$ python3 -q
>>> import numpy as np
>>> np.set_printoptions(suppress=True, linewidth=160)
>>> M2 = np.array([[1, 3], [4, 0], [3, 3]])
>>> A = np.tile(M2, (2, 3))
>>> A
array([[1, 3, 1, 3, 1, 3],
       [4, 0, 4, 0, 4, 0],
       [3, 3, 3, 3, 3, 3],
       [1, 3, 1, 3, 1, 3],
       [4, 0, 4, 0, 4, 0],
       [3, 3, 3, 3, 3, 3]])
>>> T = np.stack([A, 4 * A, A[::-1]])
>>> T.shape
(3, 6, 6)
>>> np.linalg.matrix_rank(T.reshape(3, -1))
np.int64(2)
>>> (T @ A.T).shape
(3, 6, 6)
>>> np.einsum("bij,cij->bc", T, T)
array([[ 264, 1056,  240],
       [1056, 4224,  960],
       [ 240,  960,  264]])
>>> T.sum(axis=0)
array([[ 8, 18,  8, 18,  8, 18],
       [24,  0, 24,  0, 24,  0],
       [16, 18, 16, 18, 16, 18],
       [ 8, 18,  8, 18,  8, 18],
       [24,  0, 24,  0, 24,  0],
       [16, 18, 16, 18, 16, 18]])
>>> X = np.arange(12).reshape(3, 4) + 3
>>> X
array([[ 3,  4,  5,  6],
       [ 7,  8,  9, 10],
       [11, 12, 13, 14]])
>>> # looks like rank 2
>>> np.linalg.lstsq(X[:-1].T, X[-1])[2]
np.int32(2)
>>> np.unique(X.round(6), axis=0).shape
(3, 4)
>>> np.round(X @ np.linalg.pinv(X) @ X, 1)
array([[ 3.,  4.,  5.,  6.],
       [ 7.,  8.,  9., 10.],
       [11., 12., 13., 14.]])
>>> Uu, sv, vt = np.linalg.svd(X)
>>> evecs = vt[:(sv > 1e-8).sum()]
>>> rng = np.random.default_rng(396439)
>>> x = X[2] + -2 * X[1] + rng.integers(2) * np.eye(4)[2]
>>> x
array([-3., -4., -5., -6.])
>>> round(float(np.linalg.norm(x - evecs.T @ evecs @ x)), 1)
0.0
>>> np.round(evecs.T @ evecs, 1)
array([[ 0.7,  0.4,  0.1, -0.2],
       [ 0.4,  0.3,  0.2,  0.1],
       [ 0.1,  0.2,  0.3,  0.4],
       [-0.2,  0.1,  0.4,  0.7]])
